>>> import numpy as np
>>> import numpy.linalg as la
>>> np.set_printoptions(precision=1, suppress=True, linewidth=140, legacy="1.25")
>>> X = np.loadtxt("block3.csv", delimiter=",")
>>> X
array([[5., 1., 1., 1., 1., 1., 1., 1., 1.],
       [1., 5., 1., 1., 1., 1., 1., 1., 1.],
       [1., 1., 5., 1., 1., 1., 1., 1., 1.],
       [1., 1., 1., 5., 1., 1., 1., 1., 1.],
       [1., 1., 1., 1., 5., 1., 1., 1., 1.],
       [1., 1., 1., 1., 1., 5., 1., 1., 1.],
       [1., 1., 1., 1., 1., 1., 5., 1., 1.],
       [1., 1., 1., 1., 1., 1., 1., 5., 1.],
       [1., 1., 1., 1., 1., 1., 1., 1., 5.]])
>>> rng = np.random.default_rng(9593)
>>> z = rng.permutation(9)
>>> B = X[:, z] * rng.choice([-1, 1], 9)
>>> B
array([[-1.,  1.,  1., -1.,  1., -1.,  1., -1., -5.],
       [-1.,  1.,  5., -1.,  1., -1.,  1., -1., -1.],
       [-1.,  1.,  1., -1.,  1., -1.,  1., -5., -1.],
       [-1.,  1.,  1., -1.,  1., -5.,  1., -1., -1.],
       [-1.,  1.,  1., -5.,  1., -1.,  1., -1., -1.],
       [-1.,  5.,  1., -1.,  1., -1.,  1., -1., -1.],
       [-1.,  1.,  1., -1.,  5., -1.,  1., -1., -1.],
       [-1.,  1.,  1., -1.,  1., -1.,  5., -1., -1.],
       [-5.,  1.,  1., -1.,  1., -1.,  1., -1., -1.]])
>>> U, _, Vt = la.svd(X.T @ B)
>>> np.round(U @ Vt, 1) + 0
array([[ 0.,  0.,  0.,  0.,  0.,  0.,  0.,  0., -1.],
       [ 0.,  0.,  1.,  0.,  0.,  0.,  0.,  0.,  0.],
       [ 0.,  0.,  0.,  0.,  0.,  0.,  0., -1.,  0.],
       [ 0.,  0.,  0.,  0.,  0., -1.,  0.,  0.,  0.],
       [ 0.,  0.,  0., -1.,  0.,  0.,  0.,  0.,  0.],
       [ 0.,  1.,  0.,  0.,  0.,  0.,  0.,  0.,  0.],
       [ 0.,  0.,  0.,  0.,  1.,  0.,  0.,  0.,  0.],
       [ 0.,  0.,  0.,  0.,  0.,  0.,  1.,  0.,  0.],
       [-1.,  0.,  0.,  0.,  0.,  0.,  0.,  0.,  0.]])
>>> np.round(la.lstsq(X, B)[0], 1) + 0
array([[ 0.,  0.,  0.,  0.,  0.,  0.,  0.,  0., -1.],
       [ 0.,  0.,  1.,  0.,  0.,  0.,  0.,  0.,  0.],
       [ 0.,  0.,  0.,  0.,  0.,  0.,  0., -1.,  0.],
       [ 0.,  0.,  0.,  0.,  0., -1.,  0.,  0.,  0.],
       [ 0.,  0.,  0., -1.,  0.,  0.,  0.,  0.,  0.],
       [ 0.,  1.,  0.,  0.,  0.,  0.,  0.,  0.,  0.],
       [ 0.,  0.,  0.,  0.,  1.,  0.,  0.,  0.,  0.],
       [ 0.,  0.,  0.,  0.,  0.,  0.,  1.,  0.,  0.],
       [-1.,  0.,  0.,  0.,  0.,  0.,  0.,  0.,  0.]])
>>> z
array([8, 5, 1, 4, 6, 3, 7, 2, 0])
>>> w, V = la.eigh(X)
>>> np.abs(V[:, -1])
array([0.3, 0.3, 0.3, 0.3, 0.3, 0.3, 0.3, 0.3, 0.3])
>>> (w > 1e-8).sum(), (w < -1e-8).sum()
(9, 0)
>>> V @ np.diag(w) @ V.T
array([[5., 1., 1., 1., 1., 1., 1., 1., 1.],
       [1., 5., 1., 1., 1., 1., 1., 1., 1.],
       [1., 1., 5., 1., 1., 1., 1., 1., 1.],
       [1., 1., 1., 5., 1., 1., 1., 1., 1.],
       [1., 1., 1., 1., 5., 1., 1., 1., 1.],
       [1., 1., 1., 1., 1., 5., 1., 1., 1.],
       [1., 1., 1., 1., 1., 1., 5., 1., 1.],
       [1., 1., 1., 1., 1., 1., 1., 5., 1.],
       [1., 1., 1., 1., 1., 1., 1., 1., 5.]])
>>> np.round(V.T @ V, 1) + 0
array([[1., 0., 0., 0., 0., 0., 0., 0., 0.],
       [0., 1., 0., 0., 0., 0., 0., 0., 0.],
       [0., 0., 1., 0., 0., 0., 0., 0., 0.],
       [0., 0., 0., 1., 0., 0., 0., 0., 0.],
       [0., 0., 0., 0., 1., 0., 0., 0., 0.],
       [0., 0., 0., 0., 0., 1., 0., 0., 0.],
       [0., 0., 0., 0., 0., 0., 1., 0., 0.],
       [0., 0., 0., 0., 0., 0., 0., 1., 0.],
       [0., 0., 0., 0., 0., 0., 0., 0., 1.]])
>>> np.abs(V[:, -1]).round(6).argmax()
0
>>> np.unique(w.round(6) + 0, return_counts=True)[1]
array([8, 1])
>>> la.svd(X, compute_uv=False)
array([13.,  4.,  4.,  4.,  4.,  4.,  4.,  4.,  4.])
>>> K = np.loadtxt("test8.csv", delimiter=",")
>>> K
array([[1. , 0.7, 0.5, 0.3, 0.2],
       [0.7, 1. , 0.7, 0.5, 0.3],
       [0.5, 0.7, 1. , 0.7, 0.5],
       [0.3, 0.5, 0.7, 1. , 0.7],
       [0.2, 0.3, 0.5, 0.7, 1. ]])
>>> w, V = la.eigh(K)
>>> V @ np.diag(w) @ V.T
array([[1. , 0.7, 0.5, 0.3, 0.2],
       [0.7, 1. , 0.7, 0.5, 0.3],
       [0.5, 0.7, 1. , 0.7, 0.5],
       [0.3, 0.5, 0.7, 1. , 0.7],
       [0.2, 0.3, 0.5, 0.7, 1. ]])
>>> la.eigvalsh(K + -3 * np.eye(5))
array([-2.8, -2.8, -2.6, -1.9,  0.1])
>>> np.round(la.eigvalsh(K @ K), 1) + 0
array([0. , 0. , 0.2, 1.2, 9.4])
>>> w.sum(), np.trace(K)
(5.0, 5.0)
>>> w, V = la.eig(K)
>>> w
array([3.1, 1.1, 0.4, 0.2, 0.2])
>>> np.sort(la.eigvals(la.inv(K)))
array([0.3, 0.9, 2.4, 4.5, 4.6])
>>> np.round(np.sort(la.eigvals(K @ K)), 1) + 0
array([0. , 0. , 0.2, 1.2, 9.4])
>>> w, V = la.eigh(K)
>>> x = np.array([0, 5, 8, 9, 2])
>>> (np.sign(V[:, -1].round(6)) == np.sign(V[0, -1].round(6))).astype(int)
array([1, 1, 1, 1, 1])
>>> la.eigvalsh(K[1:, 1:])
array([0.2, 0.3, 0.8, 2.7])
>>> V * np.abs(w) @ V.T
array([[1. , 0.7, 0.5, 0.3, 0.2],
       [0.7, 1. , 0.7, 0.5, 0.3],
       [0.5, 0.7, 1. , 0.7, 0.5],
       [0.3, 0.5, 0.7, 1. , 0.7],
       [0.2, 0.3, 0.5, 0.7, 1. ]])
>>> V * np.maximum(w, 0) @ V.T
array([[1. , 0.7, 0.5, 0.3, 0.2],
       [0.7, 1. , 0.7, 0.5, 0.3],
       [0.5, 0.7, 1. , 0.7, 0.5],
       [0.3, 0.5, 0.7, 1. , 0.7],
       [0.2, 0.3, 0.5, 0.7, 1. ]])
>>> mat = np.load("data.npy")
>>> mat
array([[2, 1, 2, 2, 1, 2, 2, 3, 4],
       [1, 1, 4, 2, 3, 2, 0, 1, 2],
       [2, 2, 1, 1, 4, 3, 5, 4, 2],
       [5, 2, 0, 1, 0, 5, 2, 4, 0],
       [4, 3, 2, 3, 5, 5, 0, 5, 5],
       [0, 4, 0, 1, 1, 3, 5, 5, 4],
       [4, 4, 1, 1, 2, 4, 2, 2, 3],
       [3, 2, 3, 2, 5, 3, 4, 1, 2],
       [4, 1, 3, 5, 0, 5, 1, 0, 3]])
>>> ang = np.radians(36)
>>> R = np.eye(9)
>>> R[1, 1] = R[8, 8] = np.cos(ang)
>>> R[1, 8], R[8, 1] = -np.sin(ang), np.sin(ang)
>>> R
array([[ 1. ,  0. ,  0. ,  0. ,  0. ,  0. ,  0. ,  0. ,  0. ],
       [ 0. ,  0.8,  0. ,  0. ,  0. ,  0. ,  0. ,  0. , -0.6],
       [ 0. ,  0. ,  1. ,  0. ,  0. ,  0. ,  0. ,  0. ,  0. ],
       [ 0. ,  0. ,  0. ,  1. ,  0. ,  0. ,  0. ,  0. ,  0. ],
       [ 0. ,  0. ,  0. ,  0. ,  1. ,  0. ,  0. ,  0. ,  0. ],
       [ 0. ,  0. ,  0. ,  0. ,  0. ,  1. ,  0. ,  0. ,  0. ],
       [ 0. ,  0. ,  0. ,  0. ,  0. ,  0. ,  1. ,  0. ,  0. ],
       [ 0. ,  0. ,  0. ,  0. ,  0. ,  0. ,  0. ,  1. ,  0. ],
       [ 0. ,  0.6,  0. ,  0. ,  0. ,  0. ,  0. ,  0. ,  0.8]])
>>> B = mat @ R.T
>>> la.svd(mat, compute_uv=False), la.svd(B, compute_uv=False)
(array([23.5,  7.9,  6.4,  4.9,  4.6,  2.8,  1.8,  1.6,  0.1]), array([23.5,  7.9,  6.4,  4.9,  4.6,  2.8,  1.8,  1.6,  0.1]))
>>> B
array([[ 2. , -1.5,  2. ,  2. ,  1. ,  2. ,  2. ,  3. ,  3.8],
       [ 1. , -0.4,  4. ,  2. ,  3. ,  2. ,  0. ,  1. ,  2.2],
       [ 2. ,  0.4,  1. ,  1. ,  4. ,  3. ,  5. ,  4. ,  2.8],
       [ 5. ,  1.6,  0. ,  1. ,  0. ,  5. ,  2. ,  4. ,  1.2],
       [ 4. , -0.5,  2. ,  3. ,  5. ,  5. ,  0. ,  5. ,  5.8],
       [ 0. ,  0.9,  0. ,  1. ,  1. ,  3. ,  5. ,  5. ,  5.6],
       [ 4. ,  1.5,  1. ,  1. ,  2. ,  4. ,  2. ,  2. ,  4.8],
       [ 3. ,  0.4,  3. ,  2. ,  5. ,  3. ,  4. ,  1. ,  2.8],
       [ 4. , -1. ,  3. ,  5. ,  0. ,  5. ,  1. ,  0. ,  3. ]])
>>> np.allclose(la.norm(mat, axis=1), la.norm(B, axis=1))
True
>>> np.round(la.det(R), 1), np.round(np.trace(R), 1)
(1.0, 8.6)
>>> B = la.inv(mat)
>>> np.round(la.inv(B), 1) + 0
array([[2., 1., 2., 2., 1., 2., 2., 3., 4.],
       [1., 1., 4., 2., 3., 2., 0., 1., 2.],
       [2., 2., 1., 1., 4., 3., 5., 4., 2.],
       [5., 2., 0., 1., 0., 5., 2., 4., 0.],
       [4., 3., 2., 3., 5., 5., 0., 5., 5.],
       [0., 4., 0., 1., 1., 3., 5., 5., 4.],
       [4., 4., 1., 1., 2., 4., 2., 2., 3.],
       [3., 2., 3., 2., 5., 3., 4., 1., 2.],
       [4., 1., 3., 5., 0., 5., 1., 0., 3.]])
>>> np.round(la.slogdet(mat)[0], 1)
1.0
>>> (np.abs(B) > 1e-9).astype(int)
array([[1, 1, 1, 1, 1, 1, 1, 1, 1],
       [1, 1, 1, 1, 1, 1, 1, 1, 1],
       [1, 1, 1, 1, 1, 1, 1, 1, 1],
       [1, 1, 1, 1, 1, 1, 1, 1, 1],
       [1, 1, 1, 1, 1, 1, 1, 1, 1],
       [1, 1, 1, 1, 1, 1, 1, 1, 1],
       [1, 1, 1, 1, 1, 1, 1, 1, 1],
       [1, 1, 1, 1, 1, 1, 1, 1, 1],
       [1, 1, 1, 1, 1, 1, 1, 1, 1]])
>>> round(la.det(mat) * la.det(B), 1)
1.0
>>> B.round(1) + 0
array([[ 0.4, -0.4, -1. ,  0.4,  0.2,  0.2, -0.4,  0.9, -0.3],
       [ 0. , -0.4, -2.2,  0.7,  0.4,  0.9, -0.9,  1.8, -0.5],
       [ 0.1,  0.4,  0. ,  0.1, -0.2,  0. ,  0.1, -0.1, -0.1],
       [ 0.2, -0.8, -2.8,  0.8,  0.6,  1.1, -1.6,  2.5, -0.4],
       [-0.1,  0. ,  0.2, -0.1,  0.1, -0.1,  0. ,  0. ,  0. ],
       [-0.6,  0.9,  3.1, -0.9, -0.6, -1.1,  1.5, -2.8,  0.8],
       [ 0.1,  0. ,  0.2,  0. , -0.1,  0. ,  0. ,  0. ,  0.1],
       [ 0.2, -0.2, -0.9,  0.4,  0.2,  0.4, -0.6,  0.8, -0.3],
       [ 0.1,  0.2,  1.4, -0.6, -0.2, -0.6,  0.8, -1.3,  0.3]])
>>> mat.sum(axis=0)
array([25, 20, 16, 18, 21, 32, 21, 25, 25])
>>> mat.mean(axis=0)
array([2.8, 2.2, 1.8, 2. , 2.3, 3.6, 2.3, 2.8, 2.8])
>>> np.diff(mat, axis=0)
array([[-1,  0,  2,  0,  2,  0, -2, -2, -2],
       [ 1,  1, -3, -1,  1,  1,  5,  3,  0],
       [ 3,  0, -1,  0, -4,  2, -3,  0, -2],
       [-1,  1,  2,  2,  5,  0, -2,  1,  5],
       [-4,  1, -2, -2, -4, -2,  5,  0, -1],
       [ 4,  0,  1,  0,  1,  1, -3, -3, -1],
       [-1, -2,  2,  1,  3, -1,  2, -1, -1],
       [ 1, -1,  0,  3, -5,  2, -3, -1,  1]])
>>> u = np.array([1, 0, 1, 2, 0, 1, -2, 2, 2])
>>> B = X + np.outer(u, np.eye(9)[2])
>>> la.matrix_rank(la.inv(B) - la.inv(X), tol=1e-8)
1
>>> B
array([[ 5.,  1.,  2.,  1.,  1.,  1.,  1.,  1.,  1.],
       [ 1.,  5.,  1.,  1.,  1.,  1.,  1.,  1.,  1.],
       [ 1.,  1.,  6.,  1.,  1.,  1.,  1.,  1.,  1.],
       [ 1.,  1.,  3.,  5.,  1.,  1.,  1.,  1.,  1.],
       [ 1.,  1.,  1.,  1.,  5.,  1.,  1.,  1.,  1.],
       [ 1.,  1.,  2.,  1.,  1.,  5.,  1.,  1.,  1.],
       [ 1.,  1., -1.,  1.,  1.,  1.,  5.,  1.,  1.],
       [ 1.,  1.,  3.,  1.,  1.,  1.,  1.,  5.,  1.],
       [ 1.,  1.,  3.,  1.,  1.,  1.,  1.,  1.,  5.]])
>>> np.round(la.det(B) / la.det(X), 1), round(float(1 + la.solve(X, u)[2]), 1)
(1.1, 1.1)
>>> A = np.load("layer9.npy")
>>> A
array([[-0.8,  2.1,  1.8, -0.8, -0.6, -1.7,  2.1,  1.7,  0.2, -0.8, -1.1,  0.3],
       [-0.1, -3.8, -2.4,  0.9, -0.1,  1.7, -3.8, -2.4,  0. ,  1.4,  1.2,  0.5],
       [ 0. , -0.9, -0.6,  0.4,  0. ,  0.8, -1.3, -0.6,  0.1,  0.4, -0.1,  0.7],
       [ 0. ,  9.5,  6.3, -3. , -0.1, -6.1,  9.5,  6.8,  0. , -3. , -3. , -0.4],
       [-0.4,  1.1,  1. , -0.4, -0.4, -1.1,  1.2,  0.5, -0.6, -0.1, -0.3,  0. ],
       [ 0.4, -0.6, -0.3,  0.2,  0.2,  0.4, -0.7,  0.1, -0.4,  0.7,  0.2,  0.1],
       [-0.1,  2.1,  0.8, -0.7,  0. , -1.6,  2.5,  1. ,  0.3, -0.9, -1.3,  0.3],
       [ 0.6,  1. ,  0.7, -0.7, -0.6, -0.2,  0.6,  0.2, -0.1, -0.3, -0.2, -0.2],
       [ 0. ,  2.3,  1.9, -0.8, -0.5, -1.8,  2.4,  1.4, -0.2, -0.5, -0.8, -0.1],
       [ 0. , -2.2, -1.2,  0.6, -0.1,  1.4, -1.9, -1.7, -0.3,  0.6,  0.6, -0.1],
       [ 0.3,  5.3,  3.6, -2.5, -0.1, -3.4,  4.8,  3.3,  0.3, -1.2, -1.6,  0.2],
       [-0.2,  0.2, -0.1,  0.6,  0.2,  0.1, -0.3, -0.1,  0.5,  0.3,  0.6,  0. ],
       [-0.1, -3.3, -1.9,  0.3, -0.3,  1.6, -2.9, -1.1, -0.2,  1. ,  0.4, -0.2],
       [ 0.1,  1.1,  0.4, -0.9,  0.4,  0.3,  1. ,  0.3, -0.5, -0.2,  0. ,  0.1],
       [-0.6,  2.9,  2.2, -1. ,  0.1, -2.4,  3.3,  2.4,  0. , -0.7, -1.1, -0.2],
       [ 0.1,  0. ,  0.1, -0.7,  0.4, -0.2,  0. ,  0.1,  0.3, -0.1, -0.3,  0. ],
       [ 0. , -1.5, -0.4,  0. , -0.3,  0.7, -0.3, -0.9,  0. ,  0.9,  0.5,  0.1],
       [-0.1,  0.1,  0.2, -0.3,  0.1, -0.2, -0.2, -0.1,  0.3,  0.3, -0.1,  0.3],
       [-0.6, -0.9,  0.1, -0.1,  0. ,  0.3, -1.3, -0.6, -0.2,  0.3,  0.9,  0. ],
       [ 0. ,  1.7,  0.9,  0.5, -0.1, -1. ,  1.4,  1.2,  0. , -1. , -0.6,  0. ],
       [ 0.3, -8.8, -5.8,  3.1,  0.3,  5.9, -9. , -6. ,  0.2,  3. ,  2.5, -0.5],
       [-0.5, -4.7, -2.8,  1.8, -0.1,  3.2, -5. , -3.3,  0. ,  1.1,  1.3,  0. ],
       [-0.1, -0.4,  0. ,  0.3, -0.2, -0.7, -0.1, -0.3, -0.5, -0.5, -0.1,  0.5],
       [-0.5, -0.7, -0.1,  0.2, -0.2,  0.4, -0.4, -0.5,  0. ,  0.2,  0.3,  0.6],
       [ 0.1, -3.9, -2.9,  1.3,  0. ,  2.5, -4.2, -3. , -0.1,  1.4,  1.2,  0.1],
       [ 0. ,  0.1,  0. ,  0.3,  0.7,  0. ,  0.2, -0.1, -0.2,  0. ,  0.3,  0.1],
       [ 0.7, -5. , -3.6,  1.6,  0.4,  2.6, -4.7, -3.5, -0.1,  1.3,  1. ,  0.1],
       [-0.1,  6.2,  4.3, -2.7,  0. , -3.8,  5.5,  4.1,  0.3, -2. , -2.2, -0.2],
       [-0.5,  0.6,  0.3, -0.1, -0.1, -0.7,  1. ,  1.1,  0.2,  0. , -0.1, -0.2],
       [ 0.5, -4.1, -2.3,  1.3, -0.2,  2.3, -4.6, -2.7,  0.7,  1.8,  1.5,  0.4],
       [ 0.1, -1.4, -1.1,  0.3,  0.3,  0.9, -1. , -0.9, -0.2,  0.6,  0.1,  0.1],
       [ 0.1,  2.4,  1.2, -0.6,  0.1, -1.7,  1.9,  1.4, -0.5, -0.7, -0.2, -0.2],
       [ 0.6, -3.3, -2. ,  1.2,  0.3,  2. , -3.2, -2.4,  0.1,  1. ,  0.5,  0.1],
       [-0.5, -2.1, -0.9,  0.5,  0. ,  0.9, -2.2, -0.4,  0.3,  0.1,  0.5,  0. ],
       [ 0. ,  2.4,  1.2, -0.5, -0.3, -1.2,  1.9,  0.9,  0.2, -0.5, -1.1,  0.1],
       [ 0. , -0.4, -0.4,  0.7, -0.2, -0.1, -0.3,  0.1, -0.1,  0.4,  0.1,  0.1],
       [ 0.3, -0.9, -0.4,  0.6,  0. ,  0.5, -0.8, -0.6, -0.3,  0.4,  0.5, -0.1],
       [-0.2,  1.3,  1.4, -0.7, -0.4, -1.6,  1.3,  0.9,  0.2, -0.6, -0.7, -0.3],
       [ 0. ,  8.9,  5.6, -2.7,  0. , -5.9,  8.4,  5.9, -0.5, -3.1, -2.9,  0.1],
       [-0.1,  2.3,  1.7, -0.7, -0.3, -1.1,  2.8,  2. , -0.6, -0.7, -0.9,  0. ],
       [-0.5, -1.2, -1.1,  0.3,  0.6,  0.5, -1.3, -0.7,  0.3,  0.3, -0.2,  0.1],
       [-0.2, -2.9, -1.5,  0.5, -0.2,  0.9, -2.3, -1.9, -0.2,  0.3,  0.8,  0. ],
       [-0.5, -0.6, -0.2, -0.3,  0. , -0.2, -0.4, -0.1,  0.2,  0.4,  0. ,  0.2],
       [ 0. , -0.2, -0.2,  0.1,  0.4,  0.5, -0.3,  0.2,  0.2, -0.1,  0.1,  0.3],
       [-0.3,  5.6,  3.4, -2. ,  0.6, -3.7,  6. ,  4. ,  0.1, -1.8, -1.9,  0. ],
       [ 0.2,  1.7,  0.9, -0.6,  0.3, -0.9,  1.3,  0.8,  0. , -0.3, -0.6,  0.2],
       [ 0.6,  1.6,  0.8, -0.8,  0.4, -1.1,  0.9,  1. ,  0. , -0.4,  0.3, -0.4]])
>>> cen = A - A.mean(axis=0)
>>> V = la.svd(cen)[2][:1]
>>> B = cen - cen @ V.T @ V
>>> la.norm(B, axis=1).round(6).argmax()
13
>>> round(float(la.norm(B) / la.norm(cen)), 1)
0.2
>>> B.std(axis=0)
array([0.3, 0.2, 0.2, 0.3, 0.3, 0.3, 0.2, 0.3, 0.3, 0.3, 0.3, 0.2])
>>> np.round(np.diag(V.T @ V), 1) + 0
array([0. , 0.3, 0.1, 0. , 0. , 0.1, 0.3, 0.1, 0. , 0. , 0. , 0. ])
